$ python -q
>>> import numpy as np
>>> np.set_printoptions(precision=2, suppress=True, linewidth=200, sign=" ")
>>> M = np.load("sample11.npy")
>>> M
array([[  4,   3,   2,   9,   5,   9,   3,   3,   7],
       [  9,   8,   7,  14,  10,  14,   8,   8,  12],
       [  5,   4,   3,  10,   6,  10,   4,   4,   8],
       [  7,   6,   5,  12,   8,  12,   6,   6,  10]])
>>> # column 5 repeats column 3
>>> np.unique(M.round(6), axis=0).shape
(4, 9)
>>> M @ np.linalg.pinv(M) @ M
array([[  4.,   3.,   2.,   9.,   5.,   9.,   3.,   3.,   7.],
       [  9.,   8.,   7.,  14.,  10.,  14.,   8.,   8.,  12.],
       [  5.,   4.,   3.,  10.,   6.,  10.,   4.,   4.,   8.],
       [  7.,   6.,   5.,  12.,   8.,  12.,   6.,   6.,  10.]])
>>> W = np.array([[2, 2, 0, 3],
...     [1, 0, 0, 3],
...     [2, 0, 2, 3],
...     [2, 0, 2, 1],
...     [0, 1, 3, 3],
...     [1, 3, 2, 0],
...     [1, 1, 1, 3],
...     [3, 1, 0, 0],
...     [2, 3, 2, 3]])
>>> beta = np.array([0, -1, -1, -3])
>>> hid = np.maximum(M @ W + beta, 0)
>>> np.linalg.matrix_rank(hid)
np.int64(2)
>>> hid
array([[  68,   66,   71,   78],
       [ 138,  121,  131,  173],
       [  82,   77,   83,   97],
       [ 110,   99,  107,  135]])
>>> (hid > 0).mean(axis=0)
array([ 1.,  1.,  1.,  1.])
>>> C = np.array([[3, 0, 7], [8, 5, 5], [5, 0, 1], [0, 7, 4]])
>>> W @ C
array([[ 22,  31,  36],
       [  3,  21,  19],
       [ 16,  21,  28],
       [ 16,   7,  20],
       [ 23,  26,  20],
       [ 37,  15,  24],
       [ 16,  26,  25],
       [ 17,   5,  26],
       [ 40,  36,  43]])
>>> (hid @ C).round(6).argmax(axis=1)
array([ 2,  2,  2,  2])
>>> hid @ C
array([[ 1087,   876,  1189],
       [ 2037,  1816,  2394],
       [ 1277,  1064,  1430],
       [ 1657,  1440,  1912]])
>>> Uu, s, Vt = np.linalg.svd(M)
>>> V = Vt[:(s > 1e-8).sum()]
>>> rng = np.random.default_rng(62628)
>>> vec = M[0] + -3 * M[3] + rng.integers(2) * np.eye(9)[7]
>>> vec
array([-17., -15., -13., -27., -19., -27., -15., -15., -23.])
>>> np.diag(V.T @ V)
array([ 0.13,  0.18,  0.27,  0.39,  0.11,  0.39,  0.18,  0.18,  0.18])
>>> V.T @ V
array([[ 0.13,  0.15,  0.16,  0.04,  0.11,  0.04,  0.15,  0.15,  0.08],
       [ 0.15,  0.18,  0.21, -0.03,  0.11, -0.03,  0.18,  0.18,  0.04],
       [ 0.16,  0.21,  0.27, -0.1 ,  0.11, -0.1 ,  0.21,  0.21,  0.01],
       [ 0.04, -0.03, -0.1 ,  0.39,  0.11,  0.39, -0.03, -0.03,  0.25],
       [ 0.11,  0.11,  0.11,  0.11,  0.11,  0.11,  0.11,  0.11,  0.11],
       [ 0.04, -0.03, -0.1 ,  0.39,  0.11,  0.39, -0.03, -0.03,  0.25],
       [ 0.15,  0.18,  0.21, -0.03,  0.11, -0.03,  0.18,  0.18,  0.04],
       [ 0.15,  0.18,  0.21, -0.03,  0.11, -0.03,  0.18,  0.18,  0.04],
       [ 0.08,  0.04,  0.01,  0.25,  0.11,  0.25,  0.04,  0.04,  0.18]])
>>> round(np.linalg.norm(vec - V.T @ V @ vec), 2)
np.float64(0.0)
>>> np.linalg.matrix_rank(np.vstack([M, vec]))
np.int64(2)
>>> mat = np.load("arr.npy")
>>> mat
array([[ 5,  0,  2, -3,  5, -5, -5,  0, -1,  3],
       [ 3,  5,  0,  2, -3,  5, -5, -5,  0, -1],
       [-1,  3,  5,  0,  2, -3,  5, -5, -5,  0],
       [ 0, -1,  3,  5,  0,  2, -3,  5, -5, -5],
       [-5,  0, -1,  3,  5,  0,  2, -3,  5, -5],
       [-5, -5,  0, -1,  3,  5,  0,  2, -3,  5],
       [ 5, -5, -5,  0, -1,  3,  5,  0,  2, -3],
       [-3,  5, -5, -5,  0, -1,  3,  5,  0,  2],
       [ 2, -3,  5, -5, -5,  0, -1,  3,  5,  0],
       [ 0,  2, -3,  5, -5, -5,  0, -1,  3,  5]])
>>> Y = mat[0, 0] * mat[1:] - np.outer(mat[1:, 0], mat[0])
>>> Y
array([[  0,  25,  -6,  19, -30,  40, -10, -25,   3, -14],
       [  0,  15,  27,  -3,  15, -20,  20, -25, -26,   3],
       [  0,  -5,  15,  25,   0,  10, -15,  25, -25, -25],
       [  0,   0,   5,   0,  50, -25, -15, -15,  20, -10],
       [  0, -25,  10, -20,  40,   0, -25,  10, -20,  40],
       [  0, -25, -35,  15, -30,  40,  50,   0,  15, -30],
       [  0,  25, -19, -34,  15, -20,   0,  25,  -3,  19],
       [  0, -15,  21, -19, -35,  10,   5,  15,  27,  -6],
       [  0,  10, -15,  25, -25, -25,   0,  -5,  15,  25]])
>>> np.flatnonzero(~Y.round(6).any(axis=1))
array([], dtype=int64)
>>> mat[:, 0] / mat[0, 0]
array([ 1. ,  0.6, -0.2,  0. , -1. , -1. ,  1. , -0.6,  0.4,  0. ])
>>> mat[7] @ mat[0]
np.int64(-14)
>>> np.round(np.linalg.norm(mat, 2), 2)
np.float64(14.27)
>>> np.round(np.linalg.norm(mat[7] - mat[0]), 2)
np.float64(16.55)
>>> round(float(np.linalg.norm(mat, 1)), 2), round(float(np.linalg.norm(mat, np.inf)), 2)
(29.0, 29.0)
>>> mat @ np.ones(10)
array([ 1.,  1.,  1.,  1.,  1.,  1.,  1.,  1.,  1.,  1.])
>>> (mat @ mat)[0]
array([ -4,  68,  17,  10,  34, -92, -20, -56,  34,  10])
>>> np.fft.fft(mat[0])
array([ 1.   +0.j  , 13.66 -4.11j,  2.55 +8.84j,  5.84 -6.66j, -3.05+13.35j, 11.   -0.j  , -3.05-13.35j,  5.84 +6.66j,  2.55 -8.84j, 13.66 +4.11j])
>>> np.sort(np.abs(np.fft.fft(mat[0]))), np.sort(np.linalg.svd(mat, compute_uv=False))
(array([  1.  ,   8.85,   8.85,   9.2 ,   9.2 ,  11.  ,  13.69,  13.69,  14.27,  14.27]), array([  1.  ,   8.85,   8.85,   9.2 ,   9.2 ,  11.  ,  13.69,  13.69,  14.27,  14.27]))
>>> m1 = np.load("out16.npy")
>>> m1
array([[ 2,  0,  2, -2,  0,  2,  2,  0, -1,  1],
       [-2,  0,  2, -2,  2, -1,  0, -2,  1,  1],
       [ 1,  2,  1, -2,  1,  0, -1, -1,  1,  0],
       [-1,  2,  0,  0,  2,  1, -1,  1, -2,  0],
       [-4,  0,  8, -8,  6, -1,  2, -6,  2,  4]])
>>> Uu, s, Vt = np.linalg.svd(m1)
>>> s.round(2) + 0
array([ 16.42,   4.58,   4.11,   2.92,   0.  ])
>>> Y = Uu[:, :4] @ np.diag(s[:4]) @ Vt[:4]
>>> round(np.linalg.norm(m1 - Y, 2), 2), np.round(s[4], 2)
(np.float64(0.0), np.float64(0.0))
>>> round(float(np.linalg.norm(m1 - Y) / np.linalg.norm(m1)), 2)
0.0
>>> vec = np.array([3, 2, -2, 2, 3, -2, -3, 1, 1, -3])
>>> np.linalg.norm(m1 @ vec) <= np.linalg.norm(m1, 2) * np.linalg.norm(vec) + 1e-9
np.True_
>>> m1 @ (2 * vec)
array([-32, -20,  14,  14, -92])
>>> np.sign((m1 @ vec).round(6))
array([-1, -1,  1,  1, -1])
>>> (m1 * vec).sum(axis=1)
array([-16, -10,   7,   7, -46])
>>> np.einsum("ij,j->i", m1, vec)
array([-16, -10,   7,   7, -46])
>>> F = np.loadtxt("a.csv", delimiter=",")
>>> F
array([[  1.,   3.,   0.,   3.,   1.,   0.,   3.,   3.,   1.],
       [  4.,   5.,   1.,   3.,   4.,   1.,   6.,   6.,   3.],
       [  6.,   7.,   2.,   4.,   7.,   3.,   7.,   9.,   6.],
       [  8.,   7.,   2.,   5.,   7.,   6.,  10.,  11.,   8.],
       [ 11.,  10.,   2.,   6.,   9.,   7.,  11.,  11.,  10.],
       [ 13.,  13.,   2.,   6.,  11.,   7.,  12.,  11.,  11.],
       [ 16.,  16.,   4.,   6.,  12.,   8.,  15.,  11.,  11.],
       [ 17.,  16.,   5.,   7.,  12.,   9.,  15.,  11.,  14.],
       [ 17.,  18.,   6.,   7.,  13.,  10.,  17.,  13.,  14.],
       [ 17.,  18.,   9.,  10.,  13.,  11.,  18.,  16.,  15.],
       [ 19.,  20.,  12.,  11.,  15.,  12.,  21.,  17.,  18.],
       [ 19.,  22.,  15.,  13.,  18.,  12.,  24.,  17.,  18.]])
>>> t = np.radians(180)
>>> R = np.eye(9)
>>> R[1, 1] = R[7, 7] = np.cos(t)
>>> R[1, 7], R[7, 1] = -np.sin(t), np.sin(t)
>>> R.round(2) + 0
array([[ 1.,  0.,  0.,  0.,  0.,  0.,  0.,  0.,  0.],
       [ 0., -1.,  0.,  0.,  0.,  0.,  0.,  0.,  0.],
       [ 0.,  0.,  1.,  0.,  0.,  0.,  0.,  0.,  0.],
       [ 0.,  0.,  0.,  1.,  0.,  0.,  0.,  0.,  0.],
       [ 0.,  0.,  0.,  0.,  1.,  0.,  0.,  0.,  0.],
       [ 0.,  0.,  0.,  0.,  0.,  1.,  0.,  0.,  0.],
       [ 0.,  0.,  0.,  0.,  0.,  0.,  1.,  0.,  0.],
       [ 0.,  0.,  0.,  0.,  0.,  0.,  0., -1.,  0.],
       [ 0.,  0.,  0.,  0.,  0.,  0.,  0.,  0.,  1.]])
>>> Y = F @ R.T
>>> Y
array([[  1.,  -3.,   0.,   3.,   1.,   0.,   3.,  -3.,   1.],
       [  4.,  -5.,   1.,   3.,   4.,   1.,   6.,  -6.,   3.],
       [  6.,  -7.,   2.,   4.,   7.,   3.,   7.,  -9.,   6.],
       [  8.,  -7.,   2.,   5.,   7.,   6.,  10., -11.,   8.],
       [ 11., -10.,   2.,   6.,   9.,   7.,  11., -11.,  10.],
       [ 13., -13.,   2.,   6.,  11.,   7.,  12., -11.,  11.],
       [ 16., -16.,   4.,   6.,  12.,   8.,  15., -11.,  11.],
       [ 17., -16.,   5.,   7.,  12.,   9.,  15., -11.,  14.],
       [ 17., -18.,   6.,   7.,  13.,  10.,  17., -13.,  14.],
       [ 17., -18.,   9.,  10.,  13.,  11.,  18., -16.,  15.],
       [ 19., -20.,  12.,  11.,  15.,  12.,  21., -17.,  18.],
       [ 19., -22.,  15.,  13.,  18.,  12.,  24., -17.,  18.]])
>>> np.allclose(F @ F.T, Y @ Y.T)
True
>>> vec = np.array([1, 1, 3, 0, 0, -2, -2, -3, 3])
>>> Y @ np.eye(9)[6]
array([  3.,   6.,   7.,  10.,  11.,  12.,  15.,  15.,  17.,  18.,  21.,  24.])
>>> (Y * vec).sum(axis=1)
array([  4.,  15.,  30.,  32.,  34.,  34.,  32.,  43.,  44.,  61.,  74.,  75.])
>>> np.linalg.norm(Y @ vec) <= np.linalg.norm(Y, 2) * np.linalg.norm(vec) + 1e-9
np.True_
>>> (Y @ vec).argmax()
np.int64(11)
>>> np.einsum("ij,j->i", Y, vec)
array([  4.,  15.,  30.,  32.,  34.,  34.,  32.,  43.,  44.,  61.,  74.,  75.])
>>> Y * vec
array([[  1.,  -3.,   0.,   0.,   0.,  -0.,  -6.,   9.,   3.],
       [  4.,  -5.,   3.,   0.,   0.,  -2., -12.,  18.,   9.],
       [  6.,  -7.,   6.,   0.,   0.,  -6., -14.,  27.,  18.],
       [  8.,  -7.,   6.,   0.,   0., -12., -20.,  33.,  24.],
       [ 11., -10.,   6.,   0.,   0., -14., -22.,  33.,  30.],
       [ 13., -13.,   6.,   0.,   0., -14., -24.,  33.,  33.],
       [ 16., -16.,  12.,   0.,   0., -16., -30.,  33.,  33.],
       [ 17., -16.,  15.,   0.,   0., -18., -30.,  33.,  42.],
       [ 17., -18.,  18.,   0.,   0., -20., -34.,  39.,  42.],
       [ 17., -18.,  27.,   0.,   0., -22., -36.,  48.,  45.],
       [ 19., -20.,  36.,   0.,   0., -24., -42.,  51.,  54.],
       [ 19., -22.,  45.,   0.,   0., -24., -48.,  51.,  54.]])
>>> z = rng.permutation(9)
>>> Y = F[:, z] * rng.choice([-1, 1], 9)
>>> Y
array([[ -1.,  -1.,  -0.,  -1.,  -0.,  -3.,   3.,   3.,  -3.],
       [ -4.,  -4.,  -1.,  -3.,  -1.,  -6.,   5.,   6.,  -3.],
       [ -6.,  -7.,  -3.,  -6.,  -2.,  -7.,   7.,   9.,  -4.],
       [ -8.,  -7.,  -6.,  -8.,  -2., -10.,   7.,  11.,  -5.],
       [-11.,  -9.,  -7., -10.,  -2., -11.,  10.,  11.,  -6.],
       [-13., -11.,  -7., -11.,  -2., -12.,  13.,  11.,  -6.],
       [-16., -12.,  -8., -11.,  -4., -15.,  16.,  11.,  -6.],
       [-17., -12.,  -9., -14.,  -5., -15.,  16.,  11.,  -7.],
       [-17., -13., -10., -14.,  -6., -17.,  18.,  13.,  -7.],
       [-17., -13., -11., -15.,  -9., -18.,  18.,  16., -10.],
       [-19., -15., -12., -18., -12., -21.,  20.,  17., -11.],
       [-19., -18., -12., -18., -15., -24.,  22.,  17., -13.]])
>>> Uu, _, Vt = np.linalg.svd(F.T @ Y)
>>> z
array([ 0,  4,  5,  8,  2,  6,  1,  7,  3])
>>> np.round(Uu @ Vt, 2) + 0
array([[-1.,  0.,  0.,  0.,  0.,  0.,  0.,  0.,  0.],
       [ 0.,  0.,  0.,  0.,  0.,  0.,  1.,  0.,  0.],
       [ 0.,  0.,  0.,  0., -1.,  0.,  0.,  0.,  0.],
       [ 0.,  0.,  0.,  0.,  0.,  0.,  0.,  0., -1.],
       [ 0., -1.,  0.,  0.,  0.,  0.,  0.,  0.,  0.],
       [ 0.,  0., -1.,  0.,  0.,  0.,  0.,  0.,  0.],
       [ 0.,  0.,  0.,  0.,  0., -1.,  0.,  0.,  0.],
       [ 0.,  0.,  0.,  0.,  0.,  0.,  0.,  1.,  0.],
       [ 0.,  0.,  0., -1.,  0.,  0.,  0.,  0.,  0.]])
>>> np.round(np.linalg.lstsq(F, Y)[0], 2) + 0
array([[-1.,  0.,  0.,  0.,  0.,  0.,  0.,  0.,  0.],
       [ 0.,  0.,  0.,  0.,  0.,  0.,  1.,  0.,  0.],
       [ 0.,  0.,  0.,  0., -1.,  0.,  0.,  0.,  0.],
       [ 0.,  0.,  0.,  0.,  0.,  0.,  0.,  0., -1.],
       [ 0., -1.,  0.,  0.,  0.,  0.,  0.,  0.,  0.],
       [ 0.,  0., -1.,  0.,  0.,  0.,  0.,  0.,  0.],
       [ 0.,  0.,  0.,  0.,  0., -1.,  0.,  0.,  0.],
       [ 0.,  0.,  0.,  0.,  0.,  0.,  0.,  1.,  0.],
       [ 0.,  0.,  0., -1.,  0.,  0.,  0.,  0.,  0.]])
>>> np.linalg.cond(F) > 100
np.True_
>>> np.round(np.linalg.norm(F, 2) / np.linalg.norm(F), 2)
np.float64(0.99)
>>> A = np.load("dump.npy")
>>> A
array([[ 0.,  1.,  2.,  1., -1.,  0., -2.,  1.,  3.,  2.,  2., -1.],
       [ 1.,  0.,  2.,  1., -1.,  0., -2.,  1.,  3.,  2.,  2., -1.],
       [ 2.,  2.,  3.,  2., -2.,  0., -4.,  2.,  6.,  4.,  4., -2.],
       [ 1.,  1.,  2.,  0., -1.,  0., -2.,  1.,  3.,  2.,  2., -1.],
       [-1., -1., -2., -1.,  0.,  0.,  2., -1., -3., -2., -2.,  1.],
       [ 0.,  0.,  0.,  0.,  0., -1.,  0.,  0.,  0.,  0.,  0.,  0.],
       [-2., -2., -4., -2.,  2.,  0.,  3., -2., -6., -4., -4.,  2.],
       [ 1.,  1.,  2.,  1., -1.,  0., -2.,  0.,  3.,  2.,  2., -1.],
       [ 3.,  3.,  6.,  3., -3.,  0., -6.,  3.,  8.,  6.,  6., -3.],
       [ 2.,  2.,  4.,  2., -2.,  0., -4.,  2.,  6.,  3.,  4., -2.],
       [ 2.,  2.,  4.,  2., -2.,  0., -4.,  2.,  6.,  4.,  3., -2.],
       [-1., -1., -2., -1.,  1.,  0.,  2., -1., -3., -2., -2.,  0.]])
>>> # splits into 2 blocks
>>> def softmax(z):
...     e = np.exp(z - z.max(axis=-1, keepdims=True))
...     return e / e.sum(axis=-1, keepdims=True)
... 
>>> np.round(softmax(10 * A[10]), 2) + 0
array([ 0.,  0.,  0.,  0.,  0.,  0.,  0.,  0.,  1.,  0.,  0.,  0.])
>>> np.round(softmax(A[10] + 5), 2) + 0
array([ 0.01,  0.01,  0.1 ,  0.01,  0.  ,  0.  ,  0.  ,  0.01,  0.72,  0.1 ,  0.04,  0.  ])
>>> np.round(softmax(A[10]), 2) + 0
array([ 0.01,  0.01,  0.1 ,  0.01,  0.  ,  0.  ,  0.  ,  0.01,  0.72,  0.1 ,  0.04,  0.  ])
>>> S = A @ A.T / np.sqrt(12)
>>> np.round(softmax(S)[10] @ A, 2) + 0
array([ 3.,  3.,  6.,  3., -3.,  0., -6.,  3.,  8.,  6.,  6., -3.])
>>> np.round(softmax(S), 2) + 0
array([[ 0.  ,  0.  ,  0.  ,  0.  ,  0.  ,  0.  ,  0.  ,  0.  ,  1.  ,  0.  ,  0.  ,  0.  ],
       [ 0.  ,  0.  ,  0.  ,  0.  ,  0.  ,  0.  ,  0.  ,  0.  ,  1.  ,  0.  ,  0.  ,  0.  ],
       [ 0.  ,  0.  ,  0.  ,  0.  ,  0.  ,  0.  ,  0.  ,  0.  ,  1.  ,  0.  ,  0.  ,  0.  ],
       [ 0.  ,  0.  ,  0.  ,  0.  ,  0.  ,  0.  ,  0.  ,  0.  ,  1.  ,  0.  ,  0.  ,  0.  ],
       [ 0.  ,  0.  ,  0.  ,  0.  ,  0.  ,  0.  ,  1.  ,  0.  ,  0.  ,  0.  ,  0.  ,  0.  ],
       [ 0.08,  0.08,  0.08,  0.08,  0.08,  0.11,  0.08,  0.08,  0.08,  0.08,  0.08,  0.08],
       [ 0.  ,  0.  ,  0.  ,  0.  ,  0.  ,  0.  ,  1.  ,  0.  ,  0.  ,  0.  ,  0.  ,  0.  ],
       [ 0.  ,  0.  ,  0.  ,  0.  ,  0.  ,  0.  ,  0.  ,  0.  ,  1.  ,  0.  ,  0.  ,  0.  ],
       [ 0.  ,  0.  ,  0.  ,  0.  ,  0.  ,  0.  ,  0.  ,  0.  ,  1.  ,  0.  ,  0.  ,  0.  ],
       [ 0.  ,  0.  ,  0.  ,  0.  ,  0.  ,  0.  ,  0.  ,  0.  ,  1.  ,  0.  ,  0.  ,  0.  ],
       [ 0.  ,  0.  ,  0.  ,  0.  ,  0.  ,  0.  ,  0.  ,  0.  ,  1.  ,  0.  ,  0.  ,  0.  ],
       [ 0.  ,  0.  ,  0.  ,  0.  ,  0.  ,  0.  ,  1.  ,  0.  ,  0.  ,  0.  ,  0.  ,  0.  ]])
>>> softmax(S).round(6).argmax(axis=1)
array([ 8,  8,  8,  8,  6,  5,  6,  8,  8,  8,  8,  6])
